% ipython --no-banner

In [1]: import numpy as np

In [2]: import numpy.linalg as la

In [3]: np.set_printoptions(precision=3, suppress=True, linewidth=100)

In [4]: tidy = lambda a: np.round(a, 3) + 0

In [5]: s = 10 * 0.2 ** np.arange(5)

In [6]: rng = np.random.default_rng(814)

In [7]: mat = rng.normal(size=(21, 5)) * rng.permutation(s)

In [8]: tidy(mat)
Out[8]: 
array([[ -0.014, -17.478,  -0.224,  -0.011,   0.865],
       [  0.037,  -8.688,  -0.392,  -0.011,   3.025],
       [ -0.043, -12.141,   0.521,   0.002,   2.774],
       [  0.07 ,  15.59 ,   0.374,   0.008,  -1.544],
       [ -0.022,  -9.754,   0.164,   0.001,   0.906],
       [ -0.15 ,   7.911,   0.459,   0.008,   0.998],
       [ -0.001,  -3.651,   0.066,  -0.008,  -0.171],
       [  0.01 ,  -7.6  ,   0.   ,   0.002,  -0.4  ],
       [ -0.053,  -1.821,  -0.265,   0.013,   0.744],
       [  0.002,  -2.829,  -0.266,  -0.027,   0.065],
       [  0.032,  -9.341,  -0.905,   0.002,  -1.431],
       [  0.14 , -16.684,   0.315,  -0.017,  -0.536],
       [ -0.023,   6.535,  -0.08 ,   0.014,  -0.445],
       [ -0.023,  12.987,   0.406,   0.015,   0.8  ],
       [  0.099, -10.119,  -0.12 ,  -0.015,   0.396],
       [ -0.146, -13.636,  -0.199,  -0.007,   1.429],
       [  0.002,  -2.774,  -0.335,  -0.02 ,   2.136],
       [  0.254,   6.549,   0.271,  -0.013,  -1.667],
       [ -0.103,  18.854,  -0.505,   0.006,   4.393],
       [  0.036,  10.035,  -0.561,  -0.006,   0.582],
       [  0.012,  -7.298,   0.451,  -0.007,  -1.229]])

In [9]: # column 1 is much longer than the rest

In [10]: Xc = mat - mat.mean(axis=0)

In [11]: evecs = la.svd(Xc)[2][:4]

In [12]: A2 = Xc - Xc @ evecs.T @ evecs

In [13]: print(tidy(A2.std(axis=0)))
[0.001 0.    0.    0.008 0.   ]

In [14]: tidy((Xc @ evecs.T).std(axis=0))
Out[14]: array([10.554,  1.543,  0.371,  0.074])

In [15]: tidy(np.cov(Xc @ evecs.T, rowvar=False))
Out[15]: 
array([[116.953,   0.   ,   0.   ,   0.   ],
       [  0.   ,   2.501,   0.   ,   0.   ],
       [  0.   ,   0.   ,   0.145,   0.   ],
       [  0.   ,   0.   ,   0.   ,   0.006]])

In [16]: la.norm(A2, axis=1).round(6).argmax()
Out[16]: np.int64(9)
